$ ipython --no-banner

In [1]: import numpy as np

In [2]: np.set_printoptions(precision=3, suppress=True, linewidth=100)

In [3]: W0 = np.load("layer11.npy")

In [4]: W0
Out[4]: 
array([[-1.971,  1.84 , -1.27 , -0.58 ],
       [-5.647,  2.625, -1.267, -2.191],
       [-3.071,  0.195,  1.145, -3.023],
       [ 0.971, -4.121, -0.009,  0.152],
       [-3.72 ,  2.116, -0.308, -0.534],
       [-2.197, -0.139, -0.482, -1.644],
       [ 0.231, -4.583,  0.969, -1.389],
       [-3.51 ,  0.982, -1.003, -1.213],
       [ 0.927, -4.899,  0.736, -3.381],
       [ 2.326, -3.346,  0.758, -2.207],
       [ 1.906, -3.979,  1.946, -2.582],
       [ 2.86 , -3.429,  2.86 , -3.124],
       [-3.735,  1.459,  0.377, -2.111],
       [ 1.436, -5.614,  0.394, -0.944],
       [ 2.256, -3.703, -0.658, -1.916],
       [-6.455,  0.652, -0.524, -0.5  ],
       [-3.269,  1.384, -1.472, -2.794],
       [-2.612,  2.657, -0.198, -1.918],
       [-3.388,  0.979, -0.659,  0.525],
       [ 2.191, -3.043,  1.373, -1.718]])

In [5]: x = np.array([0, 0, 3, -3])

In [6]: np.sign((W0 @ x).round(6))
Out[6]: 
array([-1.,  1.,  1., -1.,  1.,  1.,  1.,  1.,  1.,  1.,  1.,  1.,  1.,  1.,  1., -1.,  1.,  1.,
       -1.,  1.])

In [7]: print(W0 @ np.eye(4)[0])
[-1.971 -5.647 -3.071  0.971 -3.72  -2.197  0.231 -3.51   0.927  2.326  1.906  2.86  -3.735  1.436
  2.256 -6.455 -3.269 -2.612 -3.388  2.191]

In [8]: np.linalg.norm(W0 @ x) <= np.linalg.norm(W0, 2) * np.linalg.norm(x) + 1e-9
Out[8]: np.True_

In [9]: K = np.diag(np.array([1, 2, 1, 8, 6, 7, 9, 9, 7, 8, 9, 1, 1, 0, 3])) + 5 * np.eye(15, k=1) + 5 * np.eye(15, k=-1)

In [10]: print(K)
[[1. 5. 0. 0. 0. 0. 0. 0. 0. 0. 0. 0. 0. 0. 0.]
 [5. 2. 5. 0. 0. 0. 0. 0. 0. 0. 0. 0. 0. 0. 0.]
 [0. 5. 1. 5. 0. 0. 0. 0. 0. 0. 0. 0. 0. 0. 0.]
 [0. 0. 5. 8. 5. 0. 0. 0. 0. 0. 0. 0. 0. 0. 0.]
 [0. 0. 0. 5. 6. 5. 0. 0. 0. 0. 0. 0. 0. 0. 0.]
 [0. 0. 0. 0. 5. 7. 5. 0. 0. 0. 0. 0. 0. 0. 0.]
 [0. 0. 0. 0. 0. 5. 9. 5. 0. 0. 0. 0. 0. 0. 0.]
 [0. 0. 0. 0. 0. 0. 5. 9. 5. 0. 0. 0. 0. 0. 0.]
 [0. 0. 0. 0. 0. 0. 0. 5. 7. 5. 0. 0. 0. 0. 0.]
 [0. 0. 0. 0. 0. 0. 0. 0. 5. 8. 5. 0. 0. 0. 0.]
 [0. 0. 0. 0. 0. 0. 0. 0. 0. 5. 9. 5. 0. 0. 0.]
 [0. 0. 0. 0. 0. 0. 0. 0. 0. 0. 5. 1. 5. 0. 0.]
 [0. 0. 0. 0. 0. 0. 0. 0. 0. 0. 0. 5. 1. 5. 0.]
 [0. 0. 0. 0. 0. 0. 0. 0. 0. 0. 0. 0. 5. 0. 5.]
 [0. 0. 0. 0. 0. 0. 0. 0. 0. 0. 0. 0. 0. 5. 3.]]

In [11]: x = np.array([0, 2, 4, 3, 3, -2, -5, -5, 3, -3, 3, 0, 1, 3, -3])

In [12]: target = K @ x

In [13]: print(target)
[ 10.  24.  29.  59.  23. -24. -80. -55. -19.   6.  12.  20.  16. -10.   6.]

In [14]: np.round(np.linalg.solve(K, target), 3) + 0
Out[14]: array([ 0.,  2.,  4.,  3.,  3., -2., -5., -5.,  3., -3.,  3.,  0.,  1.,  3., -3.])

In [15]: rng = np.random.default_rng(2040)

In [16]: labels = rng.permutation(15)

In [17]: A2 = K[:, labels] * rng.choice([-1, 1], 15)

In [18]: A2
Out[18]: 
array([[ 0.,  1.,  0., -0.,  0.,  0.,  0., -0., -0., -0., -0.,  0., -0.,  0.,  5.],
       [ 0.,  5.,  0., -0.,  0.,  0.,  0., -0., -0., -5., -0.,  0., -0.,  0.,  2.],
       [ 0.,  0.,  0., -0.,  0.,  5.,  0., -0., -0., -1., -0.,  0., -0.,  0.,  5.],
       [ 0.,  0.,  0., -0.,  0.,  8.,  0., -0., -0., -5., -5.,  0., -0.,  0.,  0.],
       [ 0.,  0.,  0., -0.,  0.,  5.,  0., -0., -0., -0., -6.,  0., -0.,  5.,  0.],
       [ 0.,  0.,  0., -0.,  0.,  0.,  0., -0., -5., -0., -5.,  0., -0.,  7.,  0.],
       [ 5.,  0.,  0., -0.,  0.,  0.,  0., -0., -9., -0., -0.,  0., -0.,  5.,  0.],
       [ 9.,  0.,  0., -0.,  5.,  0.,  0., -0., -5., -0., -0.,  0., -0.,  0.,  0.],
       [ 5.,  0.,  0., -0.,  7.,  0.,  0., -0., -0., -0., -0.,  5., -0.,  0.,  0.],
       [ 0.,  0.,  5., -0.,  5.,  0.,  0., -0., -0., -0., -0.,  8., -0.,  0.,  0.],
       [ 0.,  0.,  9., -5.,  0.,  0.,  0., -0., -0., -0., -0.,  5., -0.,  0.,  0.],
       [ 0.,  0.,  5., -1.,  0.,  0.,  0., -5., -0., -0., -0.,  0., -0.,  0.,  0.],
       [ 0.,  0.,  0., -5.,  0.,  0.,  0., -1., -0., -0., -0.,  0., -5.,  0.,  0.],
       [ 0.,  0.,  0., -0.,  0.,  0.,  5., -5., -0., -0., -0.,  0., -0.,  0.,  0.],
       [ 0.,  0.,  0., -0.,  0.,  0.,  3., -0., -0., -0., -0.,  0., -5.,  0.,  0.]])

In [19]: U, _, vt = np.linalg.svd(K.T @ A2)

In [20]: labels
Out[20]: array([ 7,  0, 10, 11,  8,  3, 14, 12,  6,  2,  4,  9, 13,  5,  1])

In [21]: np.trace(A2)
Out[21]: np.float64(0.0)

In [22]: np.allclose(A2 @ A2.T, A2.T @ A2)
Out[22]: False

In [23]: np.sort(np.abs(np.linalg.eigvals(A2)))
Out[23]: 
array([0.895, 2.849, 2.849, 3.385, 4.27 , 6.154, 6.309, 6.516, 6.516, 6.555, 6.895, 7.438, 7.438,
       9.01 , 9.01 ])

In [24]: A2 = np.linalg.inv(K)

In [25]: round(float(np.linalg.cond(K)), 3)
Out[25]: 29.703

In [26]: np.round(np.linalg.det(K) * np.linalg.det(A2), 3)
Out[26]: np.float64(1.0)

In [27]: np.allclose(A2, K.T)
Out[27]: False

In [28]: J = np.load("x.npy")

In [29]: J
Out[29]: 
array([[-47.,  26.,  13., -15.],
       [  0.,   7.,   0.,   0.],
       [-64.,  30.,  22., -19.],
       [108., -52., -26.,  37.]])

In [30]: ev, evecs = np.linalg.eigvalsh(K)
---------------------------------------------------------------------------
ValueError                                Traceback (most recent call last)
Cell In[30], line 1
----> 1 ev, evecs = np.linalg.eigvalsh(K)

ValueError: too many values to unpack (expected 2)

In [31]: ev, evecs = np.linalg.eigh(K)

In [32]: print((ev > 1e-8).sum(), (ev < -1e-8).sum())
10 5

In [33]: ev.sum(), np.trace(K)
Out[33]: (np.float64(72.0), np.float64(72.0))

In [34]: np.abs(evecs[:, -1]).round(6).argmax()
Out[34]: np.int64(7)

In [35]: np.unique(ev.round(6) + 0, return_counts=True)[1]
Out[35]: array([1, 1, 1, 1, 1, 1, 1, 1, 1, 1, 1, 1, 1, 1, 1])

In [36]: gram = J.T @ J

In [37]: gram
Out[37]: 
array([[17969., -8758., -4827.,  5917.],
       [-8758.,  4329.,  2350., -2884.],
       [-4827.,  2350.,  1329., -1575.],
       [ 5917., -2884., -1575.,  1955.]])

In [38]: np.trace(gram), (J ** 2).sum()
Out[38]: (np.float64(25582.0), np.float64(25582.0))

In [39]: np.allclose(gram, gram.T)
Out[39]: True

In [40]: print(np.linalg.eigvalsh(gram)[::-1])
[25492.691    51.886    37.359     0.063]

In [41]: A2 = W0 + rng.integers(-2, 3, (20, 2)) @ rng.integers(-2, 3, (2, 4))

In [42]: A2
Out[42]: 
array([[-1.971,  3.84 , -1.27 , -4.58 ],
       [-4.647,  2.625, -0.267, -4.191],
       [-2.071, -0.805,  2.145, -3.023],
       [ 2.971, -6.121,  1.991,  0.152],
       [-0.72 , -1.884,  2.692,  1.466],
       [-1.197, -1.139,  0.518, -1.644],
       [ 1.231, -4.583,  1.969, -3.389],
       [-6.51 ,  4.982, -4.003, -3.213],
       [-2.073, -0.899, -2.264, -5.381],
       [ 1.326, -2.346, -0.242, -2.207],
       [ 1.906, -3.979,  1.946, -2.582],
       [ 2.86 , -1.429,  2.86 , -7.124],
       [-4.735,  3.459, -0.623, -4.111],
       [-0.564, -1.614, -1.606, -4.944],
       [-1.744,  2.297, -4.658, -5.916],
       [-5.455,  0.652,  0.476, -2.5  ],
       [-3.269, -0.616, -1.472,  1.206],
       [-1.612,  1.657,  0.802, -1.918],
       [-3.388,  1.979, -0.659, -1.475],
       [ 0.191, -0.043, -0.627, -3.718]])

In [43]: np.linalg.matrix_rank(A2 - W0, tol=1e-8)
Out[43]: np.int64(2)

In [44]: A2 - W0
Out[44]: 
array([[ 0.,  2.,  0., -4.],
       [ 1.,  0.,  1., -2.],
       [ 1., -1.,  1.,  0.],
       [ 2., -2.,  2.,  0.],
       [ 3., -4.,  3.,  2.],
       [ 1., -1.,  1.,  0.],
       [ 1.,  0.,  1., -2.],
       [-3.,  4., -3., -2.],
       [-3.,  4., -3., -2.],
       [-1.,  1., -1.,  0.],
       [ 0.,  0.,  0.,  0.],
       [ 0.,  2.,  0., -4.],
       [-1.,  2., -1., -2.],
       [-2.,  4., -2., -4.],
       [-4.,  6., -4., -4.],
       [ 1.,  0.,  1., -2.],
       [ 0., -2.,  0.,  4.],
       [ 1., -1.,  1.,  0.],
       [ 0.,  1.,  0., -2.],
       [-2.,  3., -2., -2.]])
